$ python3 -q
>>> import numpy as np
>>> from numpy import linalg as LA
>>> np.set_printoptions(precision=1, suppress=True, linewidth=160)
>>> E = np.load("run3.npy")
>>> E
array([[-2. ,  0.9,  4.3,  2.9, -0.6, -1. ,  1.9,  0. ],
       [ 4.8,  0.7,  0. , -2.2, -1.7, -1.8, -0.1, -1.3],
       [ 2.3,  0.6, -3.1, -0.3, -2.3, -0.8, -0.5, -1.1],
       [ 1.3, -3.2, -1.1,  1.6, -1. ,  1.1,  0.9, -5.7],
       [-1.7, -0.6, -2.5,  1.2, -0.7,  1.5, -2.7, -3. ],
       [ 1.5,  1.8, -1.6, -3.9,  0.9, -0.1,  1.4, -6.4],
       [-3.3, -2.5, -1. ,  2.4, -0.3,  0.9,  2.7, -0.9],
       [-3.8,  0.3, -0.7,  0.4,  1.2, -1.2, -3.5, -0.8],
       [-1.6,  1.4,  0.3, -0.5, -0.2,  2. ,  1. ,  0.6],
       [ 0.8, -2.2, -2.7,  2.6, -0.4,  2.3,  0. ,  0.1],
       [ 2.6, -4. , -1.5,  2.2, -2.7, -0.6,  1. , -0.8],
       [ 0.1, -1. ,  0.6, -0.9, -0.3, -0.1,  2.3, -1.7],
       [ 1.1,  1.4,  0.8, -1.2, -2.7, -1. ,  1.3, -2.9],
       [-0.8,  5.2, -4.9, -0.2,  2.1,  2.2, -3.4, -1. ],
       [-0.6,  1.6,  2.4, -3.6,  2.5, -4.6, -0.6,  4.6],
       [ 2. , -4. ,  1.3,  0.8,  0. ,  2.5,  4.9, -2.7],
       [-0.3,  1.2,  6.6,  0. ,  3. , -3.8,  1. ,  0.1],
       [-2.5, -0.2, -0.2,  2. , -0.4,  1.7,  1.3,  1.9],
       [ 0.2,  0.1,  0.4, -1.7, -1.2, -0.4, -3.1,  4.7],
       [ 1.9,  2.4, -3.5, -2.1, -0.6,  0.5, -1.5, -2.2],
       [ 1.9, -1.1,  2.4, -1.2, -0.9, -0.8, -1.5,  1.2],
       [ 0.3, -0.1,  1.2, -0.6, -2.7, -1.2,  3.4,  0. ],
       [ 3.5,  4.4, -3.5, -0.3, -0.4, -0.4, -2.7, -3.6],
       [ 2. ,  0.7, -3.6,  2.7,  2. , -3.5, -0.9, -5.4],
       [-0.1,  2.7, -3.4,  2.2,  0.2,  3.9, -1.3, -2.8],
       [-3.7, -0.5, -4.5, -0.8, -1.4,  0.7, -1.7, -0.4],
       [ 0.4,  3.3, -3.2,  2.9,  3. , -2. , -3.7, -5.1],
       [-2. , -0.3,  0.5,  0.7,  0.5, -1. ,  4.2, -0.3],
       [ 0.6,  0. ,  1.9, -0.4,  1.3, -1.7, -1. ,  1.7],
       [ 1.4, -2.5, -3.7,  2.4,  0.9, -0.3, -1.3, -0.2],
       [-0.1,  0.6, -3.3,  1.3,  2.2,  0.1,  1. ,  2.8],
       [ 0.6,  2.2, -1.8, -0.5,  1.9,  1. , -0.4, -1.1],
       [-1.5,  0.3,  1.6, -1.4,  0.3, -0.9,  3.3,  0. ],
       [ 2. ,  0.9,  2.5, -2. ,  1.7, -2.5, -1.5, -1.7]])
>>> basis = E[[13, 9]].astype(float)
>>> for _ in range(6):
...     lab = LA.norm(E[:, None] - basis, axis=-1).argmin(axis=1)
...     basis = np.array([E[lab == j].mean(axis=0) for j in range(2)])
... 
>>> lab
array([1, 1, 0, 1, 0, 0, 1, 1, 1, 1, 1, 1, 1, 0, 1, 1, 1, 1, 1, 0, 1, 1, 0, 0, 0, 0, 0, 1, 1, 1, 1, 0, 1, 1])
>>> basis[1] - basis[0]
array([-0.5, -2.5,  3.8,  0.1, -0.5, -0.8,  2.3,  2.9])
>>> K = np.load("m.npy")
>>> K
array([[ 2.5,  2.8,  2.3],
       [ 3.5,  3.2,  3.7],
       [ 3. ,  3. ,  3.1],
       [ 5.7,  4.3,  7. ],
       [ 3.5,  3.2,  3.7],
       [ 5.2,  4.1,  6.4],
       [ 1.9,  2.5,  1.4],
       [ 0.7,  1.9, -0.4],
       [ 1.8,  2.4,  1.1],
       [ 5.2,  4.1,  6.2],
       [ 2.7,  2.9,  2.6],
       [ 5.4,  4.2,  6.6],
       [ 4.1,  3.5,  4.6],
       [ 1.4,  2.2,  0.7],
       [ 4.8,  3.9,  5.7],
       [ 5.9,  4.4,  7.3]])
>>> # rank 2
>>> cov = np.cov(K, rowvar=False)
>>> np.round(LA.eigvalsh(cov)[::-1], 1) + 0
array([9.5, 0. , 0. ])
>>> np.polyfit(K[:, 0], K[:, 1], 1)
array([0.5, 1.5])
>>> cov.shape
(3, 3)
>>> np.argwhere(np.triu(np.abs(np.corrcoef(K.T)) > 0.8, 1))
array([[0, 1],
       [0, 2],
       [1, 2]])
>>> print(K.std(axis=0))
[1.6 0.8 2.4]
>>> np.argsort(-K.std(axis=0).round(6), kind="stable")
array([2, 0, 1])
>>> np.corrcoef(K.T)
array([[1., 1., 1.],
       [1., 1., 1.],
       [1., 1., 1.]])
